$ python3 -q
>>> import numpy as np
>>> np.set_printoptions(precision=4, suppress=True, linewidth=100, sign=" ")
>>> rnd = lambda a: np.round(a, 4) + 0
>>> K = np.loadtxt("layer14.csv", delimiter=",")
>>> K
array([[ 0.,  0.,  0.],
       [ 1.,  1.,  0.],
       [ 2.,  1.,  0.]])
>>> # triangular: eigenvalues sit on the diagonal
>>> U, s, VT = np.linalg.svd(K)
>>> rnd(s)
array([ 2.618,  0.382,  0.   ])
>>> M2 = U[:, :2] @ np.diag(s[:2]) @ VT[:2]
>>> rnd(M2)
array([[ 0.,  0.,  0.],
       [ 1.,  1.,  0.],
       [ 2.,  1.,  0.]])
>>> rk = np.linalg.matrix_rank(K)
>>> rk
np.int64(2)
>>> ns = np.linalg.svd(K)[2][rk:].T
>>> ns[:, 0] / ns[np.abs(ns[:, 0]).round(6).argmax(), 0]
array([ 0.,  0.,  1.])
>>> np.linalg.matrix_rank(K.T @ K), np.linalg.matrix_rank(K @ K.T)
(np.int64(2), np.int64(2))
>>> print([int(np.linalg.matrix_rank(np.delete(K, i, axis=0))) for i in range(3)])
[2, 1, 1]
>>> np.allclose(K @ ns, 0)
True
>>> ns @ ns.T
array([[ 0.,  0.,  0.],
       [ 0.,  0.,  0.],
       [ 0.,  0.,  1.]])
>>> K @ ns
array([[ 0.],
       [ 0.],
       [ 0.]])
>>> feats = 3 * np.eye(4) + np.eye(4, k=1)
>>> feats
array([[ 3.,  1.,  0.,  0.],
       [ 0.,  3.,  1.,  0.],
       [ 0.,  0.,  3.,  1.],
       [ 0.,  0.,  0.,  3.]])
>>> # triangular: eigenvalues sit on the diagonal
>>> C2 = feats.T @ feats
>>> rnd(np.linalg.svd(feats, compute_uv=False) ** 2)
array([ 14.7384,  11.5214,   7.763 ,   4.9772])
>>> print(C2)
[[  9.   3.   0.   0.]
 [  3.  10.   3.   0.]
 [  0.   3.  10.   3.]
 [  0.   0.   3.  10.]]
>>> np.linalg.matrix_rank(C2)
np.int64(4)
>>> np.trace(C2), (feats ** 2).sum()
(np.float64(39.0), np.float64(39.0))
>>> print(rnd(np.linalg.eigvalsh(C2)[::-1]))
[ 14.7384  11.5214   7.763    4.9772]
>>> (feats @ feats.T).shape
(4, 4)
>>> q = feats.astype(float).copy()
>>> for j in range(4):
...     q[:, j] -= q[:, :j] @ (q[:, :j].T @ q[:, j])
...     q[:, j] /= np.linalg.norm(q[:, j])
... 
>>> q.T @ q
array([[ 1.,  0.,  0.,  0.],
       [ 0.,  1.,  0.,  0.],
       [ 0.,  0.,  1.,  0.],
       [ 0.,  0.,  0.,  1.]])
>>> rng = np.random.default_rng(65)
>>> z = rng.permutation(4)
>>> M2 = feats[:, z] * rng.choice([-1, 1], 4)
>>> M2
array([[ 0., -1., -3.,  0.],
       [ 1., -3., -0.,  0.],
       [ 3., -0., -0.,  1.],
       [ 0., -0., -0.,  3.]])
>>> U, _, VT = np.linalg.svd(feats.T @ M2)
>>> rnd(U @ VT)
array([[ 0.,  0., -1.,  0.],
       [ 0., -1.,  0.,  0.],
       [ 1.,  0.,  0.,  0.],
       [ 0.,  0.,  0.,  1.]])
>>> z
array([ 2,  1,  0,  3])
>>> print(rnd(np.linalg.lstsq(feats, M2)[0]))
[[ 0.  0. -1.  0.]
 [ 0. -1.  0.  0.]
 [ 1.  0.  0.  0.]
 [ 0.  0.  0.  1.]]
>>> print(rnd(np.linalg.matrix_power(feats - np.diag(np.diag(feats)), 4)))
[[ 0.  0.  0.  0.]
 [ 0.  0.  0.  0.]
 [ 0.  0.  0.  0.]
 [ 0.  0.  0.  0.]]
>>> np.linalg.matrix_rank(feats - feats[0, 0] * np.eye(4))
np.int64(3)
>>> feats @ feats
array([[ 9.,  6.,  1.,  0.],
       [ 0.,  9.,  6.,  1.],
       [ 0.,  0.,  9.,  6.],
       [ 0.,  0.,  0.,  9.]])
>>> z = rng.permutation(4)
>>> z
array([ 3,  1,  0,  2])
>>> M2 = feats[z][:, z]
>>> rnd(np.sort(np.abs(np.linalg.eigvals(M2))))
array([ 3.,  3.,  3.,  3.])
>>> rnd(np.linalg.det(M2)), rnd(np.linalg.det(feats[z]))
(np.float64(81.0), np.float64(81.0))
>>> np.allclose(M2, feats)
False
>>> print(M2)
[[ 3.  0.  0.  0.]
 [ 0.  3.  0.  1.]
 [ 0.  1.  3.  0.]
 [ 1.  0.  0.  3.]]
>>> arr = np.loadtxt("block9.csv", delimiter=",")
>>> arr
array([[ 1.,  0.,  0.,  0.],
       [ 0.,  6.,  0.,  9.],
       [ 0.,  0.,  0.,  0.],
       [ 0.,  8.,  0.,  3.]])
>>> # null space of dimension 1
>>> np.linalg.cond(arr) > 100
np.True_
>>> np.argsort(-np.linalg.norm(arr, axis=0).round(6), kind="stable")[:3]
array([ 1,  3,  0])
>>> rnd(np.linalg.norm(arr, 2) / np.linalg.norm(arr))
np.float64(0.9522)
>>> w1 = np.array([[2, -5, -5, -1], [0, 4, 4, -1], [-4, -4, 3, -2], [4, -1, 4, -4]])
>>> b = np.array([0, -3, 1, -3])
>>> act = np.maximum(arr @ w1 + b, 0)
>>> print(np.linalg.matrix_rank(act))
3
>>> (act > 0).mean(axis=0)
array([ 0.75,  0.5 ,  0.75,  0.  ])
>>> W2 = np.array([[-1, -4, 0], [-9, -7, -2], [-4, 6, -6], [1, 9, 9]])
>>> act @ W2
array([[  -2.,   -8.,    0.],
       [-388.,  138., -390.],
       [  -4.,    6.,   -6.],
       [-426.,   40., -322.]])
>>> print((act @ W2).round(6).argmax(axis=1))
[ 2  1  1  1]
>>> rnd(np.sort(np.abs(np.linalg.eigvals(arr))))
array([  0.    ,   1.    ,   4.1168,  13.1168])
>>> np.allclose(arr @ arr.T, arr.T @ arr)
False
>>> rnd(np.abs(np.linalg.eigvals(arr)).max())
np.float64(13.1168)
>>> np.trace(arr)
np.float64(10.0)
>>> print(rnd(np.linalg.matrix_power(arr, 4)))
[[     1.      0.      0.      0.]
 [     0.  17496.      0.  15309.]
 [     0.      0.      0.      0.]
 [     0.  13608.      0.  12393.]]
>>> rnd(np.linalg.det(arr))
np.float64(0.0)
>>> (arr + arr.T) / 2
array([[ 1. ,  0. ,  0. ,  0. ],
       [ 0. ,  6. ,  0. ,  8.5],
       [ 0. ,  0. ,  0. ,  0. ],
       [ 0. ,  8.5,  0. ,  3. ]])
>>> M2 = np.array([[2, 3, -1, -3], [-1, -3, -1, 3], [3, -2, 0, 3], [-1, -2, -2, 1]])
>>> J = np.tril(M2)
>>> J
array([[ 2,  0,  0,  0],
       [-1, -3,  0,  0],
       [ 3, -2,  0,  0],
       [-1, -2, -2,  1]])
>>> # triangular, det is the product of the diagonal
>>> rk = np.linalg.matrix_rank(J)
>>> rk
np.int64(3)
>>> ns = np.linalg.svd(J)[2][rk:].T
>>> rnd(ns @ ns.T)
array([[ 0. ,  0. ,  0. ,  0. ],
       [ 0. ,  0. ,  0. ,  0. ],
       [ 0. ,  0. ,  0.2,  0.4],
       [ 0. ,  0. ,  0.4,  0.8]])
>>> print(np.linalg.matrix_rank(J.T @ J), np.linalg.matrix_rank(J @ J.T))
3 3
>>> U, s, VT = np.linalg.svd(J)
>>> rnd(s)
array([ 4.3015,  3.934 ,  1.738 ,  0.    ])
>>> M2 = U[:, :3] @ np.diag(s[:3]) @ VT[:3]
>>> rnd(np.linalg.norm(J - M2) / np.linalg.norm(J))
np.float64(0.0)
>>> rnd(M2)
array([[ 2.,  0.,  0.,  0.],
       [-1., -3.,  0.,  0.],
       [ 3., -2.,  0.,  0.],
       [-1., -2., -2.,  1.]])
>>> data = np.load("a.npy")
>>> data
array([[  2,   0,   2],
       [  2,   0,   4],
       [  3,   1,   4],
       [  5,   1,   6],
       [  5,   1,   8],
       [  5,   2,   9],
       [  7,   2,  10],
       [  9,   3,  10],
       [  9,   3,  12],
       [ 11,   3,  12],
       [ 11,   5,  14],
       [ 12,   6,  15],
       [ 12,   8,  15],
       [ 12,   9,  16],
       [ 12,  11,  17],
       [ 12,  11,  17],
       [ 14,  12,  18],
       [ 15,  14,  18],
       [ 17,  14,  19],
       [ 19,  15,  21]])
>>> x = np.array([2, 2, 2])
>>> y = data @ x
>>> rnd(np.linalg.solve(data.T @ data, data.T @ y))
array([ 2.,  2.,  2.])
>>> y = y + 0.1 * rng.normal(size=20)
>>> rnd(y)
array([   7.9363,   11.9245,   16.0087,   24.017 ,   27.8743,   32.0268,   38.0684,   44.1845,
         47.9913,   52.1147,   59.9746,   65.8684,   70.0549,   73.8618,   80.0572,   80.0485,
         88.1011,   93.9097,  100.0151,  109.9758])
>>> b, *_ = np.linalg.lstsq(data, y)
>>> rnd(np.linalg.norm(y - data @ b))
np.float64(0.3718)
>>> print(rnd(data.T @ (y - data @ b)))
[ 0.  0.  0.]
>>> F = np.load("w.npy")
>>> F
array([[-1,  3,  1],
       [ 3,  7,  5],
       [-1,  3,  1],
       [-2,  2,  0]])
>>> # row 2 repeats row 0
>>> F - F[0]
array([[ 0,  0,  0],
       [ 4,  4,  4],
       [ 0,  0,  0],
       [-1, -1, -1]])
>>> np.diff(F, axis=0)
array([[ 4,  4,  4],
       [-4, -4, -4],
       [-1, -1, -1]])
>>> np.abs(F).max()
np.int64(7)
>>> print(np.count_nonzero(F))
11
>>> rnd(np.linalg.norm(F))
np.float64(10.6301)
>>> rnd(np.linalg.svd(F, compute_uv=False))
array([ 9.932 ,  3.7887,  0.    ])
>>> F.sum(axis=0)
array([-1, 15,  7])
>>> M2 = np.array([[5, -3], [-2, 0], [-2, -2]])
>>> print(np.linalg.matrix_rank(np.vstack([F, M2.T])))
3
>>> print(np.einsum("ij->j", F))
[-1 15  7]
>>> np.vstack([F, M2.T]).shape
(6, 3)
>>> M2 = F[0, 0] * F[1:] - np.outer(F[1:, 0], F[0])
>>> M2
array([[  0, -16,  -8],
       [  0,   0,   0],
       [  0,   4,   2]])
>>> np.linalg.matrix_rank(M2), np.linalg.matrix_rank(F)
(np.int64(1), np.int64(2))
>>> np.linalg.cond(F) > 100
np.True_
>>> print(np.argsort(-np.linalg.norm(F, axis=0).round(6), kind="stable")[:3])
[ 1  2  0]
>>> U, s, VT = np.linalg.svd(F)
>>> np.argmax(s[:-1] / (s[1:] + 1e-6)) + 1
np.int64(2)
>>> rnd(s)
array([ 9.932 ,  3.7887,  0.    ])
>>> M2 = U[:, :2] @ np.diag(s[:2]) @ VT[:2]
>>> print(rnd(np.linalg.norm(F - M2) / np.linalg.norm(F)))
0.0
>>> rnd(np.linalg.norm(F - M2, 2)), rnd(s[2])
(np.float64(0.0), np.float64(0.0))
>>> np.linalg.matrix_rank(F, rtol=0.05)
np.int64(2)
>>> np.linalg.matrix_rank(M2)
np.int64(2)
>>> mat = np.array([[1, -2, 1], [-2, 1, -2], [1, -2, 1]])
>>> [round(float(x), 4) for x in np.linalg.svd(mat, compute_uv=False)[:3]]
[4.3723, 1.3723, 0.0]
>>> print(rnd(np.poly(mat)))
[ 1. -3. -6.  0.]
>>> print(np.einsum("ij,ji->", mat, mat))
21
>>> np.kron(np.eye(2, dtype=int), mat)
array([[ 1, -2,  1,  0,  0,  0],
       [-2,  1, -2,  0,  0,  0],
       [ 1, -2,  1,  0,  0,  0],
       [ 0,  0,  0,  1, -2,  1],
       [ 0,  0,  0, -2,  1, -2],
       [ 0,  0,  0,  1, -2,  1]])
>>> rnd(np.linalg.det(mat.T))
np.float64(0.0)
